% python3 -q
>>> import numpy as np
>>> from numpy import linalg as LA
>>> np.set_printoptions(precision=2, suppress=True, linewidth=200, floatmode="fixed")
>>> K = np.load("a.npy")
>>> print(K)
[[ 4  1  3  1  5  5 -1  1  4  5  0  3]
 [ 1 -2  0 -2  2  2 -4 -2  1  2 -3  0]
 [ 2 -1  1 -1  3  3 -3 -1  2  3 -2  1]
 [ 0 -3 -1 -3  1  1 -5 -3  0  1 -4 -1]
 [ 5  2  4  2  6  6  0  2  5  6  1  4]
 [ 5  2  4  2  6  6  0  2  5  6  1  4]
 [ 4  1  3  1  5  5 -1  1  4  5  0  3]
 [-1 -4 -2 -4  0  0 -6 -4 -1  0 -5 -2]
 [ 5  2  4  2  6  6  0  2  5  6  1  4]]
>>> left, sig, vt = LA.svd(K)
>>> vecs = vt[:(sig > 1e-8).sum()]
>>> rng = np.random.default_rng(96)
>>> vec = K[3] + 4 * K[5] + rng.integers(2) * np.eye(12)[5]
>>> print(vec)
[20.00  5.00 15.00  5.00 25.00 26.00 -5.00  5.00 20.00 25.00  0.00 15.00]
>>> print(np.diag(vecs.T @ vecs))
[0.12 0.13 0.09 0.13 0.20 0.20 0.35 0.13 0.12 0.20 0.22 0.09]
>>> print(round(LA.norm(vec - vecs.T @ vecs @ vec), 2))
0.89
>>> A2 = np.array([[0, 2],
...     [-2, 1],
...     [2, 0],
...     [2, 3],
...     [-2, -2],
...     [-3, -1],
...     [-3, -1],
...     [2, 3],
...     [3, -1],
...     [-1, 2],
...     [0, 3],
...     [0, 0]])
>>> print(np.vstack([K, A2.T]).shape)
(11, 12)
>>> print(LA.matrix_rank(K @ A2))
2
>>> W = np.array([[-2, -1, 2, 1, -1],
...     [1, 0, 0, 1, 1],
...     [2, -2, -1, -1, 0],
...     [1, 0, -1, -1, -1],
...     [0, -2, 1, 0, -1],
...     [-1, 1, 0, -1, -2],
...     [-1, -2, 1, -1, -2],
...     [0, 0, -1, -2, -2],
...     [-1, 2, -2, -1, 0],
...     [1, 2, -2, 1, 2],
...     [-1, 1, -2, -2, 2],
...     [-2, 1, 2, -2, -2]])
>>> b = np.array([-6, -7, 5, 4, -3])
>>> act = np.maximum(K @ W + b, 0)
>>> print((act > 0).mean(axis=0))
[0.00 1.00 0.44 0.44 0.22]
>>> W2 = np.array([[0, -2, 1], [-2, 0, 3], [-3, 2, 1], [3, 0, -3], [2, -1, -3]])
>>> print((act @ W2).round(6).argmax(axis=1))
[2 0 1 0 2 2 2 0 2]
>>> print(W @ W2)
[[ -3   9  -3]
 [  5  -3  -5]
 [  4  -6  -2]
 [ -2  -3   6]
 [ -1   3  -2]
 [ -9   4  11]
 [ -6   6   3]
 [ -7   0  11]
 [ -1  -2   6]
 [  9  -8  -4]
 [  2  -4   0]
 [-18  10  15]]
>>> left, sig, vt = LA.svd(K)
>>> print(sig.round(2) + 0)
[30.17 15.90  0.00  0.00  0.00  0.00  0.00  0.00  0.00]
>>> print(np.argmax(sig[:-1] / (sig[1:] + 1e-6)) + 1)
2
>>> A2 = left[:, :2] @ np.diag(sig[:2]) @ vt[:2]
>>> print(A2.round(2) + 0)
[[ 4.00  1.00  3.00  1.00  5.00  5.00 -1.00  1.00  4.00  5.00  0.00  3.00]
 [ 1.00 -2.00  0.00 -2.00  2.00  2.00 -4.00 -2.00  1.00  2.00 -3.00  0.00]
 [ 2.00 -1.00  1.00 -1.00  3.00  3.00 -3.00 -1.00  2.00  3.00 -2.00  1.00]
 [ 0.00 -3.00 -1.00 -3.00  1.00  1.00 -5.00 -3.00  0.00  1.00 -4.00 -1.00]
 [ 5.00  2.00  4.00  2.00  6.00  6.00  0.00  2.00  5.00  6.00  1.00  4.00]
 [ 5.00  2.00  4.00  2.00  6.00  6.00  0.00  2.00  5.00  6.00  1.00  4.00]
 [ 4.00  1.00  3.00  1.00  5.00  5.00 -1.00  1.00  4.00  5.00  0.00  3.00]
 [-1.00 -4.00 -2.00 -4.00  0.00  0.00 -6.00 -4.00 -1.00  0.00 -5.00 -2.00]
 [ 5.00  2.00  4.00  2.00  6.00  6.00  0.00  2.00  5.00  6.00  1.00  4.00]]
>>> print(LA.matrix_rank(K, rtol=0.05))
2
>>> def softmax(z):
...     e = np.exp(z - z.max(axis=-1, keepdims=True))
...     return e / e.sum(axis=-1, keepdims=True)
... 
>>> print(np.round(softmax(K[5] + -1), 2) + 0)
[0.09 0.00 0.03 0.00 0.25 0.25 0.00 0.00 0.09 0.25 0.00 0.03]
>>> S = K @ K.T / np.sqrt(12)
>>> print(np.round(softmax(S)[5] @ K, 2) + 0)
[5.00 2.00 4.00 2.00 6.00 6.00 0.00 2.00 5.00 6.00 1.00 4.00]
>>> print(softmax(S).round(6).argmax(axis=1))
[4 7 4 7 4 4 4 7 4]
>>> mat = np.load("test12.npy")
>>> print(mat)
[[ 0  0  0  0  0  0]
 [-3  2  0  0  0  0]
 [-1  3 -1  0  0  0]
 [-1  3  3  2  0  0]
 [ 0  0 -3 -2  2  0]
 [ 2  0  2  2  0  0]]
>>> # triangular: eigenvalues sit on the diagonal
>>> print(mat.sum(axis=1))
[ 0 -1  1  7 -3  6]
>>> print(mat.mean(axis=0))
[-0.50  1.33  0.17  0.33  0.33  0.00]
>>> print(mat.sum(axis=0))
[-3  8  1  2  2  0]
>>> print(LA.svd(mat, compute_uv=False))
[6.34 5.34 2.35 1.26 0.40 0.00]
>>> W0 = np.loadtxt("run7.csv", delimiter=",")
>>> print(W0)
[[ 0.00  0.00  0.00  1.00  0.00  0.00  0.00  0.00  0.00  0.00  0.00]
 [ 0.00  0.00  0.00  0.00  0.00  1.00  0.00  0.00  0.00  0.00  0.00]
 [ 0.00  0.00  0.00  0.00 -1.00  0.00  0.00  0.00  0.00  0.00  0.00]
 [ 0.00  0.00  0.00  0.00  0.00  0.00  1.00  0.00  0.00  0.00  0.00]
 [-2.00  0.00  0.00  0.00  0.00  0.00  0.00  0.00  0.00  0.00  0.00]
 [ 0.00  0.00  0.00  0.00  0.00  0.00  0.00  0.00 -3.00  0.00  0.00]
 [ 0.00  0.00  2.00  0.00  0.00  0.00  0.00  0.00  0.00  0.00  0.00]
 [ 0.00  0.00  0.00  0.00  0.00  0.00  0.00  0.00  0.00  0.00 -2.00]
 [ 0.00  1.00  0.00  0.00  0.00  0.00  0.00  0.00  0.00  0.00  0.00]
 [ 0.00  0.00  0.00  0.00  0.00  0.00  0.00 -3.00  0.00  0.00  0.00]
 [ 0.00  0.00  0.00  0.00  0.00  0.00  0.00  0.00  0.00 -1.00  0.00]]
>>> # 3 groups of indices that never mix
>>> f = np.array([2, 1, -1, 1, 2, -1, 0, -2, 2, -3, 1])
>>> A2 = W0 + np.outer(f, np.eye(11)[4])
>>> print(round(LA.det(A2) / LA.det(W0), 2), np.round(1 + LA.solve(W0, f)[4], 2))
2.0 2.0
>>> print(K - K[0])
[[ 0  0  0  0  0  0  0  0  0  0  0  0]
 [-3 -3 -3 -3 -3 -3 -3 -3 -3 -3 -3 -3]
 [-2 -2 -2 -2 -2 -2 -2 -2 -2 -2 -2 -2]
 [-4 -4 -4 -4 -4 -4 -4 -4 -4 -4 -4 -4]
 [ 1  1  1  1  1  1  1  1  1  1  1  1]
 [ 1  1  1  1  1  1  1  1  1  1  1  1]
 [ 0  0  0  0  0  0  0  0  0  0  0  0]
 [-5 -5 -5 -5 -5 -5 -5 -5 -5 -5 -5 -5]
 [ 1  1  1  1  1  1  1  1  1  1  1  1]]
>>> print(round(LA.norm(K), 2))
34.1
>>> print(K.shape)
(9, 12)
>>> print(K.sum(axis=0))
[ 25  -2  16  -2  34  34 -20  -2  25  34 -11  16]
>>> vec = np.array([1, 5, -3, 4, -3, -5, -4, 0, 3, 3, -5, 5])
>>> h = np.maximum(K @ vec, 0)
>>> print(np.maximum(K @ vec, 0) - np.maximum(-K @ vec, 0))
[10  7  8  6 11 11 10  5 11]
>>> feats = np.load("sample4.npy")
>>> print(feats)
[[ 4 -2  2  3  1  3 -4  5]
 [-2 -2  3 -4  0 -2 -2  5]
 [ 2  3  4  3 -4  0 -5  1]
 [ 3 -4  3  2  2 -3 -6  1]
 [ 1  0 -4  2 -2 -4 -1  2]
 [ 3 -2  0 -3 -4  6  3  2]
 [-4 -2 -5 -6 -1  3  0 -5]
 [ 5  5  1  1  2  2 -5 -6]]
>>> print(np.all(LA.eigvalsh(feats) > 0))
False
>>> lab = rng.permutation(8)
>>> print(lab)
[3 6 5 1 2 4 0 7]
>>> A2 = feats[lab][:, lab]
>>> print(A2)
[[ 2 -6 -3 -4  3  2  3  1]
 [-6  0  3 -2 -5 -1 -4 -5]
 [-3  3  6 -2  0 -4  3  2]
 [-4 -2 -2 -2  3  0 -2  5]
 [ 3 -5  0  3  4 -4  2  1]
 [ 2 -1 -4  0 -4 -2  1  2]
 [ 3 -4  3 -2  2  1  4  5]
 [ 1 -5  2  5  1  2  5 -6]]
>>> data = np.load("x.npy")
>>> print(data)
[[ 0.99 -0.04 -0.04 -0.04 -0.02 -0.06 -0.02 -0.06 -0.04 -0.01 -0.01 -0.04 -0.02 -0.01]
 [-0.04  0.80 -0.20 -0.20 -0.12 -0.28 -0.12 -0.28 -0.20 -0.04 -0.04 -0.20 -0.12 -0.04]
 [-0.04 -0.20  0.80 -0.20 -0.12 -0.28 -0.12 -0.28 -0.20 -0.04 -0.04 -0.20 -0.12 -0.04]
 [-0.04 -0.20 -0.20  0.80 -0.12 -0.28 -0.12 -0.28 -0.20 -0.04 -0.04 -0.20 -0.12 -0.04]
 [-0.02 -0.12 -0.12 -0.12  0.93 -0.17 -0.07 -0.17 -0.12 -0.02 -0.02 -0.12 -0.07 -0.02]
 [-0.06 -0.28 -0.28 -0.28 -0.17  0.61 -0.17 -0.39 -0.28 -0.06 -0.06 -0.28 -0.17 -0.06]
 [-0.02 -0.12 -0.12 -0.12 -0.07 -0.17  0.93 -0.17 -0.12 -0.02 -0.02 -0.12 -0.07 -0.02]
 [-0.06 -0.28 -0.28 -0.28 -0.17 -0.39 -0.17  0.61 -0.28 -0.06 -0.06 -0.28 -0.17 -0.06]
 [-0.04 -0.20 -0.20 -0.20 -0.12 -0.28 -0.12 -0.28  0.80 -0.04 -0.04 -0.20 -0.12 -0.04]
 [-0.01 -0.04 -0.04 -0.04 -0.02 -0.06 -0.02 -0.06 -0.04  0.99 -0.01 -0.04 -0.02 -0.01]
 [-0.01 -0.04 -0.04 -0.04 -0.02 -0.06 -0.02 -0.06 -0.04 -0.01  0.99 -0.04 -0.02 -0.01]
 [-0.04 -0.20 -0.20 -0.20 -0.12 -0.28 -0.12 -0.28 -0.20 -0.04 -0.04  0.80 -0.12 -0.04]
 [-0.02 -0.12 -0.12 -0.12 -0.07 -0.17 -0.07 -0.17 -0.12 -0.02 -0.02 -0.12  0.93 -0.02]
 [-0.01 -0.04 -0.04 -0.04 -0.02 -0.06 -0.02 -0.06 -0.04 -0.01 -0.01 -0.04 -0.02  0.99]]
>>> # columns are unit length and at right angles
>>> print(LA.matrix_rank(data))
14
>>> print(np.count_nonzero(data))
196
>>> print(data.sum(axis=0))
[ 0.59 -1.05 -1.05 -1.05 -0.23 -1.87 -0.23 -1.87 -1.05  0.59  0.59 -1.05 -0.23  0.59]
>>> print(data.sum(axis=1))
[ 0.59 -1.05 -1.05 -1.05 -0.23 -1.87 -0.23 -1.87 -1.05  0.59  0.59 -1.05 -0.23  0.59]
>>> print(round(LA.eigvalsh(data).min(), 2))
-1.0
>>> print([round(float(LA.det(data[:i, :i])), 2) + 0 for i in range(1, 15)])
[0.99, 0.8, 0.6, 0.4, 0.33, -0.06, -0.13, -0.51, -0.71, -0.72, -0.72, -0.92, -0.99, -1.0]
>>> print(np.all(LA.eigvalsh(data) > 0))
False
